$ python -q
>>> import numpy as np
>>> np.set_printoptions(precision=2, suppress=True, linewidth=120)
>>> W0 = np.load("dump.npy")
>>> W0
array([[5., 1., 0., 0., 0., 0., 0.],
       [0., 5., 1., 0., 0., 0., 0.],
       [0., 0., 5., 1., 0., 0., 0.],
       [0., 0., 0., 5., 1., 0., 0.],
       [0., 0., 0., 0., 5., 1., 0.],
       [0., 0., 0., 0., 0., 5., 1.],
       [0., 0., 0., 0., 0., 0., 5.]])
>>> print(np.trace(W0))
35.0
>>> (W0 + W0.T) / 2
array([[5. , 0.5, 0. , 0. , 0. , 0. , 0. ],
       [0.5, 5. , 0.5, 0. , 0. , 0. , 0. ],
       [0. , 0.5, 5. , 0.5, 0. , 0. , 0. ],
       [0. , 0. , 0.5, 5. , 0.5, 0. , 0. ],
       [0. , 0. , 0. , 0.5, 5. , 0.5, 0. ],
       [0. , 0. , 0. , 0. , 0.5, 5. , 0.5],
       [0. , 0. , 0. , 0. , 0. , 0.5, 5. ]])
>>> np.allclose(W0 @ W0.T, W0.T @ W0)
False
>>> th = np.radians(72)
>>> r_ = np.eye(7)
>>> r_[4, 4] = r_[2, 2] = np.cos(th)
>>> r_[4, 2], r_[2, 4] = -np.sin(th), np.sin(th)
>>> r_
array([[ 1.  ,  0.  ,  0.  ,  0.  ,  0.  ,  0.  ,  0.  ],
       [ 0.  ,  1.  ,  0.  ,  0.  ,  0.  ,  0.  ,  0.  ],
       [ 0.  ,  0.  ,  0.31,  0.  ,  0.95,  0.  ,  0.  ],
       [ 0.  ,  0.  ,  0.  ,  1.  ,  0.  ,  0.  ,  0.  ],
       [ 0.  ,  0.  , -0.95,  0.  ,  0.31,  0.  ,  0.  ],
       [ 0.  ,  0.  ,  0.  ,  0.  ,  0.  ,  1.  ,  0.  ],
       [ 0.  ,  0.  ,  0.  ,  0.  ,  0.  ,  0.  ,  1.  ]])
>>> B = W0 @ r_.T
>>> B
array([[ 5.  ,  1.  ,  0.  ,  0.  ,  0.  ,  0.  ,  0.  ],
       [ 0.  ,  5.  ,  0.31,  0.  , -0.95,  0.  ,  0.  ],
       [ 0.  ,  0.  ,  1.55,  1.  , -4.76,  0.  ,  0.  ],
       [ 0.  ,  0.  ,  0.95,  5.  ,  0.31,  0.  ,  0.  ],
       [ 0.  ,  0.  ,  4.76,  0.  ,  1.55,  1.  ,  0.  ],
       [ 0.  ,  0.  ,  0.  ,  0.  ,  0.  ,  5.  ,  1.  ],
       [ 0.  ,  0.  ,  0.  ,  0.  ,  0.  ,  0.  ,  5.  ]])
>>> print(round(float(np.linalg.det(r_)), 2), np.round(np.trace(r_), 2))
1.0 5.62
>>> print(np.linalg.svd(W0, compute_uv=False), np.linalg.svd(B, compute_uv=False))
[5.93 5.74 5.44 5.07 4.68 4.33 4.09] [5.93 5.74 5.44 5.07 4.68 4.33 4.09]
>>> Q, V = np.linalg.qr(W0[:, :4])[0], np.linalg.qr(W0[:, 4:])[0]
>>> s = np.linalg.svd(Q.T @ V, compute_uv=False)
>>> round(float(np.linalg.norm(Q @ Q.T - V @ V.T, 2)), 2)
1.0
>>> Uu, s, Vt = np.linalg.svd(W0, full_matrices=False)
>>> round(np.sqrt((s ** 2).sum()), 2), np.round(np.linalg.norm(W0), 2)
(np.float64(13.45), np.float64(13.45))
>>> np.allclose(Uu * s @ Vt, W0)
True
>>> print(np.round(Uu.T @ W0 @ Vt.T, 2) + 0)
[[5.93 0.   0.   0.   0.   0.   0.  ]
 [0.   5.74 0.   0.   0.   0.   0.  ]
 [0.   0.   5.44 0.   0.   0.   0.  ]
 [0.   0.   0.   5.07 0.   0.   0.  ]
 [0.   0.   0.   0.   4.68 0.   0.  ]
 [0.   0.   0.   0.   0.   4.33 0.  ]
 [0.   0.   0.   0.   0.   0.   4.09]]
>>> np.round(Vt @ Vt.T, 2) + 0
array([[1., 0., 0., 0., 0., 0., 0.],
       [0., 1., 0., 0., 0., 0., 0.],
       [0., 0., 1., 0., 0., 0., 0.],
       [0., 0., 0., 1., 0., 0., 0.],
       [0., 0., 0., 0., 1., 0., 0.],
       [0., 0., 0., 0., 0., 1., 0.],
       [0., 0., 0., 0., 0., 0., 1.]])
>>> M = np.load("case19.npy")
>>> M.round(2) + 0
array([[ 0.  , -2.23, -2.01],
       [ 0.64,  1.57, -2.47],
       [-1.95, -2.21, -0.56],
       [-0.44, -0.19,  2.96],
       [-2.16, -1.97, -0.68],
       [-0.6 , -2.27,  1.87],
       [-0.37,  1.1 , -2.77],
       [ 1.48,  1.93,  1.76],
       [ 2.76, -1.17,  0.14],
       [ 2.35,  1.86, -0.04],
       [-2.49, -1.61, -0.48],
       [-0.85,  0.14, -2.87],
       [ 2.26,  0.46, -1.92],
       [ 2.88, -0.83,  0.01],
       [-2.34,  0.24, -1.87],
       [ 1.22, -2.72, -0.33],
       [-0.32,  2.94,  0.5 ],
       [ 1.62,  1.34, -2.14],
       [ 0.6 , -0.81,  2.82]])
>>> P = M @ np.linalg.solve(M.T @ M, M.T)
>>> round(np.trace(P), 2)
np.float64(3.0)
>>> np.round(P @ M[:, 0], 2) + 0
array([ 0.  ,  0.64, -1.95, -0.44, -2.16, -0.6 , -0.37,  1.48,  2.76,  2.35, -2.49, -0.85,  2.26,  2.88, -2.34,  1.22,
       -0.32,  1.62,  0.6 ])
>>> np.linalg.matrix_rank(np.eye(19) - P)
np.int64(16)
>>> W2 = M[[10, 5]].astype(float)
>>> for _ in range(6):
...     idx = np.linalg.norm(M[:, None] - W2, axis=-1).argmin(axis=1)
...     W2 = np.array([M[idx == j].mean(axis=0) for j in range(2)])
... 
>>> idx
array([0, 0, 0, 1, 0, 1, 0, 1, 1, 1, 0, 0, 0, 1, 0, 1, 0, 0, 1])
>>> np.bincount(idx)
array([11,  8])
>>> np.abs(W2[1] - W2[0]).argmax()
np.int64(2)
>>> def softmax(z):
...     e = np.exp(z - z.max(axis=-1, keepdims=True))
...     return e / e.sum(axis=-1, keepdims=True)
... 
>>> print(np.round(softmax(10 * M[0]), 2) + 0)
[1. 0. 0.]
>>> softmax(M[0])
array([0.81, 0.09, 0.11])
>>> scores = M @ M.T / np.sqrt(3)
>>> softmax(scores).round(6).argmax(axis=1)
array([ 0,  1,  2,  3,  4,  5,  6,  7,  8,  9, 10, 11, 12, 13, 14, 15, 16, 17, 18])
>>> dist = np.linalg.norm(M[:, None] - M[None], axis=-1)
>>> print(dist.mean(axis=1).argmax())
3
>>> mat = np.load("a.npy")
>>> mat
array([[ 1, -1, -1,  1, -1,  1,  1, -1],
       [ 1, -1, -1,  1,  1, -1, -1,  1],
       [ 1,  1,  1,  1, -1, -1, -1, -1]])
>>> vec = np.array([-2, -2, 2, 0, -1, -1, 1, 1])
>>> h = np.maximum(mat @ vec, 0)
>>> np.maximum(mat @ vec, 0) - np.maximum(-mat @ vec, 0)
array([-2, -2, -2])
>>> h
array([0, 0, 0])
>>> mat * (h > 1e-9)[:, None]
array([[0, 0, 0, 0, 0, 0, 0, 0],
       [0, 0, 0, 0, 0, 0, 0, 0],
       [0, 0, 0, 0, 0, 0, 0, 0]])
>>> vec = np.array([2, 3, 3, 2, 0, 3, 3, 2])
>>> print((mat * vec).sum(axis=1))
[ 2 -6  2]
>>> mat @ np.ones(8)
array([0., 0., 0.])
>>> mat @ np.eye(8)[3]
array([1., 1., 1.])
>>> mat * vec
array([[ 2, -3, -3,  2,  0,  3,  3, -2],
       [ 2, -3, -3,  2,  0, -3, -3,  2],
       [ 2,  3,  3,  2,  0, -3, -3, -2]])
>>> print(mat.mean(axis=0))
[ 1.   -0.33 -0.33  1.   -0.33 -0.33 -0.33 -0.33]
>>> print(np.linalg.matrix_rank(mat))
3
>>> np.count_nonzero(mat)
np.int64(24)
>>> np.linalg.svd(mat, compute_uv=False)
array([2.83, 2.83, 2.83])
>>> print(np.round(np.linalg.norm(mat), 2))
4.9
>>> np.abs(mat).max()
np.int64(1)
>>> mat.sum(axis=0)
array([ 3, -1, -1,  3, -1, -1, -1, -1])
>>> B = mat / np.linalg.norm(mat, axis=1, keepdims=True)
>>> C2 = B @ B.T
>>> np.degrees(np.arccos(np.clip(C2[2, 1], -1, 1)))
np.float64(90.0)
>>> print(C2.round(2) + 0)
[[1. 0. 0.]
 [0. 1. 0.]
 [0. 0. 1.]]
>>> print((np.abs(C2) > 0.9).astype(int))
[[1 0 0]
 [0 1 0]
 [0 0 1]]
>>> (C2 - 2 * np.eye(3)).round(6).argmax(axis=1)
array([1, 0, 0])
>>> np.argwhere(np.triu(np.abs(C2) > 0.95, 1))
array([], shape=(0, 2), dtype=int64)
>>> B = mat[0, 0] * mat[1:] - np.outer(mat[1:, 0], mat[0])
>>> print(B)
[[ 0  0  0  0  2 -2 -2  2]
 [ 0  2  2  0  0 -2 -2  0]]
>>> np.linalg.matrix_rank(B), np.linalg.matrix_rank(mat)
(np.int64(2), np.int64(3))
>>> print(np.flatnonzero(~B.round(6).any(axis=1)))
[]
>>> f = np.array([2, 2, 3, 5]) + 0.5
>>> E = np.outer(f, f) / (f @ f)
>>> print(E)
[[0.11 0.11 0.16 0.25]
 [0.11 0.11 0.16 0.25]
 [0.16 0.16 0.22 0.35]
 [0.25 0.25 0.35 0.55]]
>>> # columns 0 and 1 are equal
>>> print(softmax(E[3] + -1))
[0.22 0.22 0.25 0.3 ]
>>> softmax(10 * E[3])
array([0.04, 0.04, 0.11, 0.81])
>>> scores = E @ E.T / np.sqrt(4)
>>> softmax(scores)
array([[0.24, 0.24, 0.25, 0.26],
       [0.24, 0.24, 0.25, 0.26],
       [0.24, 0.24, 0.25, 0.27],
       [0.24, 0.24, 0.25, 0.28]])
>>> softmax(scores)[3] @ E
array([0.16, 0.16, 0.23, 0.36])
>>> softmax(scores).round(6).argmax(axis=1)
array([3, 3, 3, 3])
>>> np.linalg.lstsq(E[:-1].T, E[-1])[2]
np.int32(1)
>>> E @ np.linalg.pinv(E) @ E
array([[0.11, 0.11, 0.16, 0.25],
       [0.11, 0.11, 0.16, 0.25],
       [0.16, 0.16, 0.22, 0.35],
       [0.25, 0.25, 0.35, 0.55]])
>>> np.abs(np.diag(np.linalg.qr(E)[1])) > 1e-9
array([ True, False, False, False])
>>> Uu, s, Vt = np.linalg.svd(E)
>>> V = Vt[:(s > 1e-8).sum()]
>>> rng = np.random.default_rng(6017)
>>> vec = E[0] + -1 * E[3] + rng.integers(2) * np.eye(4)[1]
>>> print(vec)
[-0.14 -0.14 -0.19 -0.3 ]
>>> np.linalg.matrix_rank(np.vstack([E, vec]))
np.int64(1)
>>> F = np.loadtxt("mat.csv", delimiter=",")
>>> print(F)
[[ 0.26 -0.97]
 [-0.97 -0.26]]
>>> w, V = np.linalg.eigh(F)
>>> vec = np.array([-1, -3])
>>> print((np.sign(V[:, -1].round(6)) == np.sign(V[0, -1].round(6))).astype(int))
[1 0]
>>> np.round(vec @ F @ vec / (vec @ vec), 2), np.round(w[0], 2), np.round(w[-1], 2)
(np.float64(-0.79), np.float64(-1.0), np.float64(1.0))
>>> V * np.maximum(w, 0) @ V.T
array([[ 0.63, -0.48],
       [-0.48,  0.37]])
>>> np.linalg.pinv(F)
array([[ 0.26, -0.97],
       [-0.97, -0.26]])
>>> np.round(F.T @ F, 2) + 0
array([[1., 0.],
       [0., 1.]])
>>> print(np.round(F @ F.T, 2) + 0)
[[1. 0.]
 [0. 1.]]
>>> vec = np.array([1, -3])
>>> print(round(np.linalg.norm(vec), 2), np.round(np.linalg.norm(F @ vec), 2))
3.16 3.16
>>> print(np.sort(np.abs(np.degrees(np.angle(np.linalg.eigvals(F))))))
[  0. 180.]
>>> [p for p in range(1, 25) if np.allclose(np.linalg.matrix_power(F, p), np.eye(2))]
[2, 4, 6, 8, 10, 12, 14, 16, 18, 20, 22, 24]
>>> np.abs(np.linalg.eigvals(F))
array([1., 1.])
>>> vec = np.array([1, 1])
>>> y = F @ vec
>>> y
array([-0.7 , -1.23])
>>> print(np.round(np.linalg.solve(F, F[:, 0]), 2) + 0)
[1. 0.]
>>> np.linalg.solve(F, y + F[:, 1])
array([1., 2.])
>>> print(np.linalg.solve(F, y))
[1. 1.]
>>> Ac = M - M.mean(axis=0)
>>> Uu, s, Vt = np.linalg.svd(Ac, full_matrices=False)
>>> np.linalg.matrix_rank(Ac)
np.int64(3)
>>> np.searchsorted(np.cumsum(s ** 2) / (s ** 2).sum(), 0.9) + 1
np.int64(3)
>>> np.abs(Vt[-1])
array([0.63, 0.69, 0.35])
>>> s
array([8.27, 7.9 , 5.9 ])
>>> np.round(Ac.mean(axis=0), 2) + 0
array([0., 0., 0.])
>>> Vt[0] * np.sign(Vt[0, np.abs(Vt[0]).argmax()])
array([ 0.7 ,  0.7 , -0.11])
>>> round((s ** 2).sum() ** 2 / (s ** 4).sum(), 2)
np.float64(2.8)
>>> print(np.abs(Uu[:, 0]).argmax())
9
>>> (np.sign(Uu[:, 0]) == np.sign(Uu[0, 0])).astype(int)
array([1, 0, 1, 1, 1, 1, 0, 0, 0, 0, 1, 1, 0, 0, 1, 1, 0, 0, 1])
>>> feats = np.loadtxt("arr.csv", delimiter=",")
>>> feats
array([[-3., -3.,  0., -1.],
       [ 6.,  6.,  0.,  1.],
       [-8., -4.,  3., -2.],
       [ 4.,  2.,  0.,  3.]])
>>> vec = np.array([1, 1, 2, 0])
>>> h = np.maximum(feats @ vec, 0)
>>> np.tanh(feats @ vec)
array([-1.,  1., -1.,  1.])
>>> h
array([ 0., 12.,  0.,  6.])
>>> np.flatnonzero(h > 1e-9)
array([1, 3])
>>> J = np.load("layer4.npy")
>>> J
array([[ 8, -2, -2, -2, -2],
       [-2, 16,  2, -5,  5],
       [-2,  2, 10,  6, -1],
       [-2, -5,  6, 14,  0],
       [-2,  5, -1,  0,  9]])
>>> B = W0 / np.sqrt((W0 ** 2).mean(axis=1, keepdims=True))
>>> np.linalg.norm(B, axis=1)
array([2.65, 2.65, 2.65, 2.65, 2.65, 2.65, 2.65])
>>> W0 - W0.mean(axis=1, keepdims=True)
array([[ 4.14,  0.14, -0.86, -0.86, -0.86, -0.86, -0.86],
       [-0.86,  4.14,  0.14, -0.86, -0.86, -0.86, -0.86],
       [-0.86, -0.86,  4.14,  0.14, -0.86, -0.86, -0.86],
       [-0.86, -0.86, -0.86,  4.14,  0.14, -0.86, -0.86],
       [-0.86, -0.86, -0.86, -0.86,  4.14,  0.14, -0.86],
       [-0.86, -0.86, -0.86, -0.86, -0.86,  4.14,  0.14],
       [-0.71, -0.71, -0.71, -0.71, -0.71, -0.71,  4.29]])
>>> w, V = np.linalg.eigh(J)
>>> vec = np.array([2, 1, 2, 2, 2])
>>> vec @ J @ vec
np.int64(172)
>>> (np.sign(V[:, -1].round(6)) == np.sign(V[0, -1].round(6))).astype(int)
array([1, 0, 1, 1, 0])
>>> np.abs(J).sum(axis=1).max(), np.round(np.abs(w).max(), 2)
(np.int64(30), np.float64(21.84))
>>> vec = np.ones(5)
>>> for _ in range(7):
...     vec = J @ vec
...     vec /= np.linalg.norm(vec)
...     print(round(vec @ J @ vec, 2))
... 
16.15
17.62
17.88
18.0
18.14
18.32
18.57
>>> vec
array([-0.34,  0.73,  0.41,  0.17,  0.39])
>>> round(float(np.linalg.eigvalsh(J)[-1]), 2)
21.84
>>> A = np.loadtxt("x.csv", delimiter=",")
>>> A
array([[0., 0., 1., 1., 0.],
       [0., 0., 0., 0., 1.],
       [0., 0., 1., 0., 1.],
       [0., 0., 0., 0., 0.],
       [0., 0., 0., 1., 1.]])
>>> B = A + rng.integers(-2, 3, (5, 3)) @ rng.integers(-2, 3, (3, 5))
>>> B
array([[ 0.,  1.,  2.,  4.,  5.],
       [-1., -1., -1., -1., -2.],
       [ 5.,  2.,  3., -4.,  1.],
       [-3.,  0., -3., -1., -1.],
       [-1.,  3., -3., -2.,  4.]])
>>> np.round(np.linalg.svd(B - A, compute_uv=False), 2) + 0
array([7.69, 7.26, 6.56, 0.  , 0.  ])
>>> B - A
array([[ 0.,  1.,  1.,  3.,  5.],
       [-1., -1., -1., -1., -3.],
       [ 5.,  2.,  2., -4.,  0.],
       [-3.,  0., -3., -1., -1.],
       [-1.,  3., -3., -3.,  3.]])
>>> np.abs(B - A).sum(axis=1)
array([10.,  7., 13.,  8., 13.])
>>> np.linalg.matrix_rank(B - A, tol=1e-8)
np.int64(3)
